$ ipython --no-banner

In [1]: import numpy as np

In [2]: from numpy import linalg as LA

In [3]: np.set_printoptions(suppress=True, linewidth=120)

In [4]: rd = lambda a: np.round(a, 2) + 0

In [5]: mat = np.loadtxt("layer7.csv", delimiter=",")

In [6]: mat
Out[6]: 
array([[0., 1., 0., 0., 1., 0.],
       [1., 0., 0., 0., 1., 1.],
       [0., 0., 0., 0., 0., 0.],
       [0., 0., 0., 0., 0., 0.],
       [1., 1., 0., 0., 0., 0.],
       [0., 1., 0., 0., 0., 0.]])

In [7]: W = np.array([[-8, -9, 1, 1, -1, 6],
   ...:     [-3, 5, -6, 5, -3, -6],
   ...:     [8, 1, -8, 0, -8, -3],
   ...:     [-1, 2, 3, 6, 4, 7],
   ...:     [3, -7, -8, -1, 1, 8],
   ...:     [-5, -1, -5, -3, 2, 4]])

In [8]: b = np.array([2, -2, -5, -6, 4, 3])

In [9]: hid = np.maximum(mat @ W + b, 0)

In [10]: (hid > 0).astype(int)
Out[10]: 
array([[1, 0, 0, 0, 1, 1],
       [0, 0, 0, 0, 1, 1],
       [1, 0, 0, 0, 1, 1],
       [1, 0, 0, 0, 1, 1],
       [0, 0, 0, 0, 0, 1],
       [0, 1, 0, 0, 1, 0]])

In [11]: hid
Out[11]: 
array([[ 2.,  0.,  0.,  0.,  2.,  5.],
       [ 0.,  0.,  0.,  0.,  6., 21.],
       [ 2.,  0.,  0.,  0.,  4.,  3.],
       [ 2.,  0.,  0.,  0.,  4.,  3.],
       [ 0.,  0.,  0.,  0.,  0.,  3.],
       [ 0.,  3.,  0.,  0.,  1.,  0.]])

In [12]: cent = np.array([[6, 3, 0],
    ...:     [-5, 5, 7],
    ...:     [-3, 7, -2],
    ...:     [2, 7, -4],
    ...:     [6, 0, 4],
    ...:     [-3, 9, -5]])

In [13]: hid @ cent
Out[13]: 
array([[  9.,  51., -17.],
       [-27., 189., -81.],
       [ 27.,  33.,   1.],
       [ 27.,  33.,   1.],
       [ -9.,  27., -15.],
       [ -9.,  15.,  25.]])

In [14]: (hid @ cent).round(6).argmax(axis=1)
Out[14]: array([1, 1, 1, 1, 1, 2])

In [15]: rd(LA.det(mat))
Out[15]: np.float64(0.0)

In [16]: rd(np.trace(LA.pinv(mat) @ mat))
Out[16]: np.float64(4.0)

In [17]: rd(mat @ LA.pinv(mat) @ mat)
Out[17]: 
array([[0., 1., 0., 0., 1., 0.],
       [1., 0., 0., 0., 1., 1.],
       [0., 0., 0., 0., 0., 0.],
       [0., 0., 0., 0., 0., 0.],
       [1., 1., 0., 0., 0., 0.],
       [0., 1., 0., 0., 0., 0.]])

In [18]: np.allclose(mat[:-1].T @ LA.lstsq(mat[:-1].T, mat[-1])[0], mat[-1])
Out[18]: False

In [19]: LA.lstsq(mat[:-1].T, mat[-1])[2]
Out[19]: np.int32(3)

In [20]: U, sigma, Vt = LA.svd(mat)

In [21]: V = Vt[:(sigma > 1e-8).sum()]

In [22]: rng = np.random.default_rng(87)

In [23]: x0 = mat[4] + 5 * mat[5] + rng.integers(2) * np.eye(6)[5]

In [24]: x0
Out[24]: array([1., 6., 0., 0., 0., 1.])

In [25]: LA.matrix_rank(np.vstack([mat, x0]))
Out[25]: np.int64(4)

In [26]: np.allclose(V.T @ V @ x0, x0)
Out[26]: True

In [27]: feats = np.loadtxt("dump.csv", delimiter=",")

In [28]: feats
Out[28]: 
array([[20.1 , -0.76,  2.4 ,  0.74, 41.12, 20.91, -3.37, 39.22, 20.56],
       [21.76, -0.99, -0.55, -0.19, 38.81, 20.47,  0.35, 41.96, 19.22],
       [19.4 ,  0.07,  0.03, -0.65, 38.84, 21.97,  0.29, 40.37, 19.24],
       [21.05,  0.3 , -0.59,  1.06, 40.61, 20.58,  0.75, 41.05, 19.13],
       [20.66, -0.63,  0.15, -0.46, 40.63, 19.22,  1.67, 39.87, 19.98],
       [20.72,  1.29, -1.53,  0.5 , 37.96, 21.5 , -0.88, 41.48, 20.43],
       [19.62,  1.16, -0.14, -1.7 , 40.76, 19.28,  1.07, 40.15, 20.58],
       [19.38, -0.77, -0.54, -0.59, 39.8 , 20.25,  0.21, 40.25, 19.66],
       [20.86, -2.16,  0.67,  0.76, 39.61, 19.26, -0.31, 40.24, 20.18],
       [18.99, -0.54, -0.75, -0.75, 39.49, 20.42,  0.32, 41.63, 20.28],
       [20.11, -0.51,  1.9 , -0.47, 39.9 , 18.89, -0.43, 39.43, 19.86],
       [20.2 ,  0.71, -1.14,  0.02, 40.18, 23.59, -1.07, 41.09, 20.3 ],
       [19.11, -0.17, -1.42, -0.86, 40.61, 21.09,  0.34, 40.19, 20.12],
       [20.81, -0.55,  0.2 ,  0.11, 39.2 , 20.73, -2.14, 39.9 , 19.89],
       [21.29, -0.91, -0.29, -0.24, 39.13, 22.48,  0.64, 39.58, 19.57],
       [18.71, -1.23,  0.27,  0.71, 39.68, 20.24,  1.5 , 41.49, 20.51],
       [19.41, -1.03,  0.75,  0.41, 39.49, 20.42, -1.62, 39.22, 20.45],
       [19.89, -0.28,  0.5 ,  0.89, 39.53, 20.73,  0.57, 39.11, 20.42],
       [20.89, -0.2 ,  0.89,  0.04, 41.7 , 20.19,  0.02, 41.48, 18.95],
       [20.51,  0.55,  2.06,  0.39, 42.09, 21.12,  1.54, 42.14, 20.28],
       [20.03,  1.57,  0.28, -1.2 , 39.4 , 20.01, -0.31, 39.91, 20.19],
       [20.15,  1.01, -0.77, -2.94, 39.04, 20.27,  0.62, 40.31, 19.81],
       [18.97, -0.51,  1.86, -0.57, 41.1 , 18.91,  0.88, 40.18, 19.79],
       [19.35,  0.52,  1.56, -0.33, 40.67, 18.92,  1.41, 40.43, 17.64],
       [21.39,  1.04,  0.69,  1.36, 40.91, 19.57, -1.61, 41.04, 18.85],
       [18.99,  0.7 , -0.57, -0.69, 38.68, 18.75,  0.42, 39.52, 19.13],
       [19.42, -0.07, -0.93, -0.21, 39.72, 18.69, -0.24, 40.13, 21.54],
       [18.65,  0.74,  0.31,  0.22, 39.01, 20.9 , -0.45, 39.65, 20.72],
       [20.  , -0.83,  1.88, -1.58, 39.51, 19.93, -0.26, 40.31, 22.02],
       [20.24, -1.15, -1.02,  0.57, 39.22, 19.78, -0.34, 38.36, 20.36]])

In [29]: x0 = np.array([6, -1, -9, 3, 8, -7, 5, 6, -5])

In [30]: rhs = feats @ x0

In [31]: rd(LA.lstsq(feats, rhs)[0])
Out[31]: array([ 6., -1., -9.,  3.,  8., -7.,  5.,  6., -5.])

In [32]: rd(LA.solve(feats.T @ feats, feats.T @ rhs))
Out[32]: array([ 6., -1., -9.,  3.,  8., -7.,  5.,  6., -5.])

In [33]: rd(LA.pinv(feats) @ feats)
Out[33]: 
array([[1., 0., 0., 0., 0., 0., 0., 0., 0.],
       [0., 1., 0., 0., 0., 0., 0., 0., 0.],
       [0., 0., 1., 0., 0., 0., 0., 0., 0.],
       [0., 0., 0., 1., 0., 0., 0., 0., 0.],
       [0., 0., 0., 0., 1., 0., 0., 0., 0.],
       [0., 0., 0., 0., 0., 1., 0., 0., 0.],
       [0., 0., 0., 0., 0., 0., 1., 0., 0.],
       [0., 0., 0., 0., 0., 0., 0., 1., 0.],
       [0., 0., 0., 0., 0., 0., 0., 0., 1.]])

In [34]: rhs = rhs + 0.05 * rng.normal(size=30)

In [35]: rd(rhs)
Out[35]: 
array([400.23, 460.55, 418.59, 469.68, 460.  , 433.85, 447.19, 441.12, 444.57, 441.9 , 424.76, 426.79, 444.61, 421.68,
       428.99, 442.87, 409.85, 424.37, 464.13, 453.12, 424.56, 434.27, 438.8 , 454.84, 459.44, 438.1 , 443.08, 406.82,
       406.2 , 435.5 ])

In [36]: b, *_ = LA.lstsq(feats, rhs)

In [37]: rd(LA.norm(rhs - feats @ b))
Out[37]: np.float64(0.23)

In [38]: rd(feats.T @ (rhs - feats @ b))
Out[38]: array([0., 0., 0., 0., 0., 0., 0., 0., 0.])

In [39]: [round(float(LA.norm(LA.solve(feats.T @ feats + lam * np.eye(9), feats.T @ rhs))), 2) for lam in (0, 1, 10, 100)]
Out[39]: [18.06, 17.41, 13.69, 7.6]

In [40]: b.round()
Out[40]: array([ 6., -1., -9.,  3.,  8., -7.,  5.,  6., -5.])
